$ ipython --no-banner

In [1]: import numpy as np

In [2]: np.set_printoptions(precision=2, suppress=True, linewidth=120)

In [3]: tidy = lambda a: np.round(a, 2) + 0

In [4]: M = np.load("out18.npy")

In [5]: tidy(M)
Out[5]: 
array([[-0.45, -0.89],
       [-0.89,  0.45]])

In [6]: ev, vecs = np.linalg.eigh(M)

In [7]: x0 = np.array([-2, 3])

In [8]: tidy(vecs * np.abs(ev) @ vecs.T)
Out[8]: 
array([[1., 0.],
       [0., 1.]])

In [9]: print((np.sign(vecs[:, -1].round(6)) == np.sign(vecs[0, -1].round(6))).astype(int))
[1 0]

In [10]: tidy(np.linalg.eigvalsh(M[1:, 1:]))
Out[10]: array([0.45])

In [11]: q = M.astype(float).copy()

In [12]: for j in range(2):
    ...:     q[:, j] -= q[:, :j] @ (q[:, :j].T @ q[:, j])
    ...:     q[:, j] /= np.linalg.norm(q[:, j])
    ...: 

In [13]: tidy(q.T @ q)
Out[13]: 
array([[1., 0.],
       [0., 1.]])

In [14]: tidy(q)
Out[14]: 
array([[-0.45, -0.89],
       [-0.89,  0.45]])

In [15]: tidy(q.T @ M)
Out[15]: 
array([[1., 0.],
       [0., 1.]])

In [16]: (M - M.T) / 2
Out[16]: 
array([[0., 0.],
       [0., 0.]])

In [17]: np.linalg.determinant(M)
Traceback (most recent call last):
  Cell In[17], line 1
    np.linalg.determinant(M)
AttributeError: module 'numpy.linalg' has no attribute 'determinant'


In [18]: print(tidy(M @ M))
[[1. 0.]
 [0. 1.]]

In [19]: tidy(np.linalg.norm(M, axis=0))
Out[19]: array([1., 1.])

In [20]: tidy(np.linalg.norm(M[1] - M[0]))
Out[20]: np.float64(1.41)

In [21]: tidy(np.linalg.norm(M, axis=1))
Out[21]: array([1., 1.])

In [22]: ev, vecs = np.linalg.eig(M)

In [23]: print(tidy(np.sort(np.linalg.eigvals(np.linalg.inv(M)))))
[-1.  1.]

In [24]: tidy(M @ vecs[:, 0] - ev[0] * vecs[:, 0])
Out[24]: array([0., 0.])

In [25]: A = np.loadtxt("case12.csv", delimiter=",")

In [26]: print(tidy(A))
[[-1.61  0.36  0.09 -1.39  0.64 -1.87 -0.63]
 [-0.37 -1.45  0.92  1.73  1.31 -0.42 -1.  ]
 [ 0.62 -2.39 -0.6  -1.29 -0.77 -0.16 -0.49]
 [-0.5  -0.2   1.44 -1.41  1.06  1.88 -0.04]
 [-1.37 -0.62  1.42  0.42 -1.73 -0.19  1.23]
 [ 1.49 -0.23  0.98 -0.42  1.   -1.22  1.76]
 [-1.24 -0.75 -1.65  0.24  1.07  0.48  1.65]]

In [27]: Uu, sigma, Vh = np.linalg.svd(A, full_matrices=False)

In [28]: (sigma > 1e-8).sum()
Out[28]: np.int64(7)

In [29]: tidy(np.sqrt((sigma ** 2).sum())), tidy(np.linalg.norm(A))
Out[29]: (np.float64(7.94), np.float64(7.94))

In [30]: tidy(Vh @ Vh.T)
Out[30]: 
array([[1., 0., 0., 0., 0., 0., 0.],
       [0., 1., 0., 0., 0., 0., 0.],
       [0., 0., 1., 0., 0., 0., 0.],
       [0., 0., 0., 1., 0., 0., 0.],
       [0., 0., 0., 0., 1., 0., 0.],
       [0., 0., 0., 0., 0., 1., 0.],
       [0., 0., 0., 0., 0., 0., 1.]])

In [31]: tidy(sigma)
Out[31]: array([3., 3., 3., 3., 3., 3., 3.])

In [32]: tidy(A @ A.T)
Out[32]: 
array([[9., 0., 0., 0., 0., 0., 0.],
       [0., 9., 0., 0., 0., 0., 0.],
       [0., 0., 9., 0., 0., 0., 0.],
       [0., 0., 0., 9., 0., 0., 0.],
       [0., 0., 0., 0., 9., 0., 0.],
       [0., 0., 0., 0., 0., 9., 0.],
       [0., 0., 0., 0., 0., 0., 9.]])

In [33]: print(tidy(np.linalg.svd(A, compute_uv=False)))
[3. 3. 3. 3. 3. 3. 3.]

In [34]: tidy(A[:, 3] @ A[:, 6])
Out[34]: np.float64(0.0)

In [35]: tidy(A.T @ A)
Out[35]: 
array([[9., 0., 0., 0., 0., 0., 0.],
       [0., 9., 0., 0., 0., 0., 0.],
       [0., 0., 9., 0., 0., 0., 0.],
       [0., 0., 0., 9., 0., 0., 0.],
       [0., 0., 0., 0., 9., 0., 0.],
       [0., 0., 0., 0., 0., 9., 0.],
       [0., 0., 0., 0., 0., 0., 9.]])

In [36]: E = np.load("run14.npy")

In [37]: E
Out[37]: 
array([[ 0., -4.,  2.,  1., -2., -8.],
       [-1.,  1.,  1., -2.,  6., -4.],
       [ 3., -4., -1., -3., -2.,  1.],
       [-1.,  3.,  4.,  0., -1.,  9.],
       [ 0.,  0.,  0.,  0., -9., -6.],
       [ 0.,  0.,  0.,  0., -1., -8.]])

In [38]: x0 = np.array([-1, 2, 0, 1, 0, -2])

In [39]: y = E @ x0

In [40]: c, lr = np.zeros(6), 1 / np.linalg.norm(E, 2) ** 2

In [41]: for i in range(15):
    ...:     c -= lr * E.T @ (E @ c - y)
    ...:     if i % 5 == 0: print(i, round(np.linalg.norm(E @ c - y), 2))
    ...: 
0 15.62
5 6.82
10 3.37

In [42]: tidy(c)
Out[42]: array([-1.07,  1.66,  0.22,  0.81,  0.03, -1.95])

In [43]: x0 = np.array([-1, 3, -3, 3, 2, 1])

In [44]: E @ np.eye(6)[5]
Out[44]: array([-8., -4.,  1.,  9., -6., -8.])

In [45]: np.einsum("ij,j->i", E, x0)
Out[45]: array([-27.,   3., -24.,   5., -24., -10.])

In [46]: E * x0
Out[46]: 
array([[ -0., -12.,  -6.,   3.,  -4.,  -8.],
       [  1.,   3.,  -3.,  -6.,  12.,  -4.],
       [ -3., -12.,   3.,  -9.,  -4.,   1.],
       [  1.,   9., -12.,   0.,  -2.,   9.],
       [ -0.,   0.,  -0.,   0., -18.,  -6.],
       [ -0.,   0.,  -0.,   0.,  -2.,  -8.]])

In [47]: (E * x0).sum(axis=1)
Out[47]: array([-27.,   3., -24.,   5., -24., -10.])

In [48]: np.linalg.norm(E @ x0) <= np.linalg.norm(E, 2) * np.linalg.norm(x0) + 1e-9
Out[48]: np.True_

In [49]: print((E @ x0).argmax())
3

In [50]: q, r_ = np.linalg.qr(E)

In [51]: print(tidy(abs(r_[0, 0])), tidy(np.linalg.norm(E[:, 0])))
3.32 3.32

In [52]: tidy(q @ r_)
Out[52]: 
array([[ 0., -4.,  2.,  1., -2., -8.],
       [-1.,  1.,  1., -2.,  6., -4.],
       [ 3., -4., -1., -3., -2.,  1.],
       [-1.,  3.,  4.,  0., -1.,  9.],
       [ 0.,  0.,  0.,  0., -9., -6.],
       [ 0.,  0.,  0.,  0., -1., -8.]])

In [53]: tidy(q.T @ q)
Out[53]: 
array([[1., 0., 0., 0., 0., 0.],
       [0., 1., 0., 0., 0., 0.],
       [0., 0., 1., 0., 0., 0.],
       [0., 0., 0., 1., 0., 0.],
       [0., 0., 0., 0., 1., 0.],
       [0., 0., 0., 0., 0., 1.]])

In [54]: print(tidy(q))
[[ 0.   -0.92 -0.36  0.12  0.    0.  ]
 [ 0.3  -0.11 -0.05 -0.95  0.    0.  ]
 [-0.9   0.08 -0.31 -0.28  0.    0.  ]
 [ 0.3   0.36 -0.88  0.11  0.    0.  ]
 [ 0.    0.    0.    0.   -0.99 -0.11]
 [ 0.    0.    0.    0.   -0.11  0.99]]

In [55]: W = np.array([[-3, 5], [3, -9], [-9, -9], [5, 3], [8, -7], [2, 3]])

In [56]: c = np.array([2, 1])

In [57]: act = np.maximum(E @ W + c, 0)

In [58]: (act > 0).astype(int)
Out[58]: 
array([[0, 1],
       [1, 0],
       [0, 1],
       [0, 0],
       [0, 1],
       [0, 0]])

In [59]: basis = np.array([[2, 3], [0, 6]])

In [60]: print(W @ basis)
[[ -6  21]
 [  6 -45]
 [-18 -81]
 [ 10  33]
 [ 16 -18]
 [  4  24]]

In [61]: (act @ basis).round(6).argmax(axis=1)
Out[61]: array([1, 1, 1, 0, 1, 0])

In [62]: J = np.loadtxt("x.csv", delimiter=",")

In [63]: J
Out[63]: 
array([[ 3.,  4., -2.],
       [ 0., -2.,  1.],
       [ 3., -6.,  3.],
       [ 1.,  4., -2.],
       [ 1.,  4., -2.],
       [-3., -2.,  1.]])

In [64]: Uu, sigma, Vh = np.linalg.svd(J)

In [65]: tidy(sigma)
Out[65]: array([10.77,  5.3 ,  0.  ])

In [66]: other = Uu[:, :2] @ np.diag(sigma[:2]) @ Vh[:2]

In [67]: tidy(other)
Out[67]: 
array([[ 3.,  4., -2.],
       [ 0., -2.,  1.],
       [ 3., -6.,  3.],
       [ 1.,  4., -2.],
       [ 1.,  4., -2.],
       [-3., -2.,  1.]])

In [68]: tidy(np.abs(J - other).max())
Out[68]: np.float64(0.0)

In [69]: W0 = np.loadtxt("data.csv", delimiter=",")

In [70]: W0
Out[70]: 
array([[ 4., -1.,  0.],
       [ 1., -6.,  0.],
       [ 0.,  0.,  2.]])

In [71]: E.reshape(-1, 2)
Out[71]: 
array([[ 0., -4.],
       [ 2.,  1.],
       [-2., -8.],
       [-1.,  1.],
       [ 1., -2.],
       [ 6., -4.],
       [ 3., -4.],
       [-1., -3.],
       [-2.,  1.],
       [-1.,  3.],
       [ 4.,  0.],
       [-1.,  9.],
       [ 0.,  0.],
       [ 0.,  0.],
       [-9., -6.],
       [ 0.,  0.],
       [ 0.,  0.],
       [-1., -8.]])

In [72]: T = E.reshape(6, 2, -1)

In [73]: np.einsum("ihd,jhd->hij", T, T).shape
Out[73]: (2, 6, 6)

In [74]: T.transpose(1, 0, 2)
Out[74]: 
array([[[ 0., -4.,  2.],
        [-1.,  1.,  1.],
        [ 3., -4., -1.],
        [-1.,  3.,  4.],
        [ 0.,  0.,  0.],
        [ 0.,  0.,  0.]],

       [[ 1., -2., -8.],
        [-2.,  6., -4.],
        [-3., -2.,  1.],
        [ 0., -1.,  9.],
        [ 0., -9., -6.],
        [ 0., -1., -8.]]])

In [75]: T[:, 0]
Out[75]: 
array([[ 0., -4.,  2.],
       [-1.,  1.,  1.],
       [ 3., -4., -1.],
       [-1.,  3.,  4.],
       [ 0.,  0.,  0.],
       [ 0.,  0.,  0.]])

In [76]: T.sum(axis=1)
Out[76]: 
array([[ 1., -6., -6.],
       [-3.,  7., -3.],
       [ 0., -6.,  0.],
       [-1.,  2., 13.],
       [ 0., -9., -6.],
       [ 0., -1., -8.]])

In [77]: np.swapaxes(T, 1, 2)[4]
Out[77]: 
array([[ 0.,  0.],
       [ 0., -9.],
       [ 0., -6.]])

In [78]: P = np.triu(np.array([[-3, -2, 3], [1, 3, -2], [-5, -3, 1]]), 1) + np.eye(3)

In [79]: other = P @ W0 @ np.linalg.inv(P)

In [80]: tidy(np.poly(other))
Out[80]: array([  1.,   0., -27.,  46.])

In [81]: np.trace(other), np.trace(W0)
Out[81]: (np.float64(0.0), np.float64(0.0))

In [82]: print(P @ W0 - W0 @ P)
[[ -2.  20.  -8.]
 [  0.   2. -19.]
 [  0.   0.   0.]]

In [83]: print(other)
[[  2.  15.  30.]
 [  1.  -4. -15.]
 [  0.   0.   2.]]

In [84]: feats = np.load("arr.npy")

In [85]: feats
Out[85]: 
array([[3., 1., 1.],
       [1., 3., 1.],
       [1., 1., 3.]])

In [86]: ev, vecs = np.linalg.eigh(feats)

In [87]: np.unique(ev.round(6) + 0, return_counts=True)[1]
Out[87]: array([2, 1])

In [88]: tidy(vecs.T @ vecs)
Out[88]: 
array([[1., 0., 0.],
       [0., 1., 0.],
       [0., 0., 1.]])

In [89]: print(tidy(np.linalg.svd(feats, compute_uv=False)))
[5. 2. 2.]

In [90]: tidy(vecs.T @ feats @ vecs)
Out[90]: 
array([[2., 0., 0.],
       [0., 2., 0.],
       [0., 0., 5.]])

In [91]: tidy(ev.sum()), np.trace(feats)
Out[91]: (np.float64(9.0), np.float64(9.0))

In [92]: L = np.linalg.cholesky(feats)

In [93]: tidy(L)
Out[93]: 
array([[1.73, 0.  , 0.  ],
       [0.58, 1.63, 0.  ],
       [0.58, 0.41, 1.58]])

In [94]: tidy(L @ L.T)
Out[94]: 
array([[3., 1., 1.],
       [1., 3., 1.],
       [1., 1., 3.]])

In [95]: print(tidy(feats / np.sqrt(np.outer(np.diag(feats), np.diag(feats)))))
[[1.   0.33 0.33]
 [0.33 1.   0.33]
 [0.33 0.33 1.  ]]

In [96]: x0 = np.array([-5, -2, 1])

In [97]: feats @ x0
Out[97]: array([-16., -10.,  -4.])

In [98]: print(feats * x0)
[[-15.  -2.   1.]
 [ -5.  -6.   1.]
 [ -5.  -2.   3.]]

In [99]: np.einsum("ij,j->i", feats, x0)
Out[99]: array([-16., -10.,  -4.])

In [100]: feats @ np.eye(3)[1]
Out[100]: array([1., 3., 1.])

In [101]: np.sign((feats @ x0).round(6))
Out[101]: array([-1., -1., -1.])

In [102]: feats @ (2 * x0)
Out[102]: array([-32., -20.,  -8.])

In [103]: (feats * x0).sum(axis=1)
Out[103]: array([-16., -10.,  -4.])

In [104]: print(np.linalg.norm(feats @ x0) <= np.linalg.norm(feats, 2) * np.linalg.norm(x0) + 1e-9)
True

In [105]: print(tidy(np.linalg.norm(feats, axis=0)))
[3.32 3.32 3.32]

In [106]: tidy(np.linalg.norm(feats[2], 1)), tidy(np.linalg.norm(feats[2], np.inf))
Out[106]: (np.float64(5.0), np.float64(3.0))

In [107]: tidy(np.linalg.norm(feats, "nuc"))
Out[107]: np.float64(9.0)

In [108]: feats[2] @ feats[0]
Out[108]: np.float64(7.0)

In [109]: tidy(np.linalg.norm(feats, axis=1))
Out[109]: array([3.32, 3.32, 3.32])

In [110]: X = np.vander(np.arange(3) - 2, 4, increasing=True)

In [111]: X
Out[111]: 
array([[ 1, -2,  4, -8],
       [ 1, -1,  1, -1],
       [ 1,  0,  0,  0]])

In [112]: x0 = np.array([-4, 6, -2, 7])

In [113]: h1 = np.maximum(X @ x0, 0)

In [114]: tidy(np.tanh(X @ x0))
Out[114]: array([-1., -1., -1.])

In [115]: h1
Out[115]: array([0, 0, 0])

In [116]: np.maximum(X @ (3 * x0), 0)
Out[116]: array([0, 0, 0])

In [117]: T = np.stack([X, 3 * X, X[::-1]])

In [118]: np.einsum("bij,cij->bc", T, T)
Out[118]: 
array([[ 90, 270,   6],
       [270, 810,  18],
       [  6,  18,  90]])

In [119]: T.sum(axis=0)
Out[119]: 
array([[  5,  -8,  16, -32],
       [  5,  -5,   5,  -5],
       [  5,  -2,   4,  -8]])

In [120]: print((T @ X.T).shape)
(3, 3, 3)

In [121]: print(np.linalg.matrix_rank(T))
[3 3 3]

In [122]: def softmax(z):
     ...:     e = np.exp(z - z.max(axis=-1, keepdims=True))
     ...:     return e / e.sum(axis=-1, keepdims=True)
     ...: 

In [123]: tidy(softmax(X[2]))
Out[123]: array([0.48, 0.17, 0.17, 0.17])

In [124]: tidy(softmax(X).sum(axis=1))
Out[124]: array([1., 1., 1.])

In [125]: scores = X @ X.T / np.sqrt(4)

In [126]: softmax(scores).round(6).argmax(axis=1)
Out[126]: array([0, 0, 0])

In [127]: tidy(softmax(scores)[2] @ X)
Out[127]: array([ 1.  , -1.  ,  1.67, -3.  ])

In [128]: tidy(softmax(scores))
Out[128]: 
array([[1.  , 0.  , 0.  ],
       [1.  , 0.  , 0.  ],
       [0.33, 0.33, 0.33]])

In [129]: other = X / np.linalg.norm(X, axis=1, keepdims=True)

In [130]: G = other @ other.T

In [131]: print(tidy(G))
[[1.   0.81 0.11]
 [0.81 1.   0.5 ]
 [0.11 0.5  1.  ]]

In [132]: (G - 2 * np.eye(3)).round(6).argmax(axis=1)
Out[132]: array([1, 0, 1])

In [133]: (np.abs(G) > 0.9).astype(int)
Out[133]: 
array([[1, 0, 0],
       [0, 1, 0],
       [0, 0, 1]])

In [134]: tidy(np.linalg.norm(other, axis=1))
Out[134]: array([1., 1., 1.])

In [135]: F = np.loadtxt("block12.csv", delimiter=",")

In [136]: F
Out[136]: 
array([[0., 0., 0., 0., 0., 1., 0.],
       [0., 0., 1., 0., 0., 0., 0.],
       [1., 0., 0., 0., 0., 0., 0.],
       [0., 0., 0., 0., 0., 0., 1.],
       [0., 0., 0., 1., 0., 0., 0.],
       [0., 1., 0., 0., 0., 0., 0.],
       [0., 0., 0., 0., 1., 0., 0.]])

In [137]: F @ F.T
Out[137]: 
array([[1., 0., 0., 0., 0., 0., 0.],
       [0., 1., 0., 0., 0., 0., 0.],
       [0., 0., 1., 0., 0., 0., 0.],
       [0., 0., 0., 1., 0., 0., 0.],
       [0., 0., 0., 0., 1., 0., 0.],
       [0., 0., 0., 0., 0., 1., 0.],
       [0., 0., 0., 0., 0., 0., 1.]])

In [138]: print(F[:, 5] @ F[:, 0])
0.0
